% ipython --no-banner

In [1]: import numpy as np

In [2]: np.set_printoptions(suppress=True, linewidth=160)

In [3]: X = np.array([[-3.0, 1.0, 0.0, 0.0],
   ...:     [0.0, -3.0, 1.0, 0.0],
   ...:     [0.0, 0.0, -3.0, 1.0],
   ...:     [0.0, 0.0, 0.0, -3.0]])

In [4]: O, vecs = np.linalg.qr(X[:, :3])[0], np.linalg.qr(X[:, 3:])[0]

In [5]: s = np.linalg.svd(O.T @ vecs, compute_uv=False)

In [6]: (s > 0.9).sum()
Out[6]: np.int64(0)

In [7]: s.round(1)
Out[7]: array([0.3])

In [8]: np.round(np.degrees(np.arccos(s.clip(0, 1))), 1)
Out[8]: array([71.6])

In [9]: round(np.linalg.norm(O @ O.T - vecs @ vecs.T, 2), 1)
Out[9]: np.float64(1.0)

In [10]: u = np.array([0, 0])

In [11]: np.cross(X[1, :3], X[0, :3])
Out[11]: array([-1., -3., -9.])

In [12]: np.correlate(X[1], X[0], "full")
Out[12]: array([ 0.,  0.,  0., -3., 10., -3.,  0.])

In [13]: np.convolve(X[1], u)
Out[13]: array([0., 0., 0., 0., 0.])

In [14]: ev, vecs = np.linalg.eig(X)

In [15]: np.round(np.sort(np.linalg.eigvals(X @ X)), 1)
Out[15]: array([9., 9., 9., 9.])

In [16]: np.prod(ev)
Out[16]: np.float64(81.0)

In [17]: np.round(np.sort(np.linalg.eigvals(np.linalg.inv(X))), 1)
Out[17]: array([-0.3, -0.3, -0.3, -0.3])

In [18]: rng = np.random.default_rng(77)

In [19]: z = rng.permutation(4)

In [20]: A2 = X[:, z] * rng.choice([-1, 1], 4)

In [21]: A2
Out[21]: 
array([[-3.,  0., -0.,  1.],
       [ 0.,  0., -1., -3.],
       [ 0.,  1.,  3.,  0.],
       [ 0., -3., -0.,  0.]])

In [22]: U, _, Vt = np.linalg.svd(X.T @ A2)

In [23]: np.round(np.linalg.lstsq(X, A2)[0], 1) + 0
Out[23]: 
array([[ 1.,  0.,  0.,  0.],
       [ 0.,  0.,  0.,  1.],
       [ 0.,  0., -1.,  0.],
       [ 0.,  1.,  0.,  0.]])

In [24]: np.round(U @ Vt, 1) + 0
Out[24]: 
array([[ 1.,  0.,  0.,  0.],
       [ 0.,  0.,  0.,  1.],
       [ 0.,  0., -1.,  0.],
       [ 0.,  1.,  0.,  0.]])

In [25]: z
Out[25]: array([0, 3, 2, 1])

In [26]: feats = np.diag(np.array([-2, 0])) + -1 * np.eye(2, k=1) + -1 * np.eye(2, k=-1)

In [27]: feats
Out[27]: 
array([[-2., -1.],
       [-1.,  0.]])

In [28]: ev, vecs = np.linalg.eig(feats)

In [29]: ev.round(1)
Out[29]: array([-2.4,  0.4])

In [30]: np.round(np.sort(np.linalg.eigvals(feats @ feats)), 1)
Out[30]: array([0.2, 5.8])
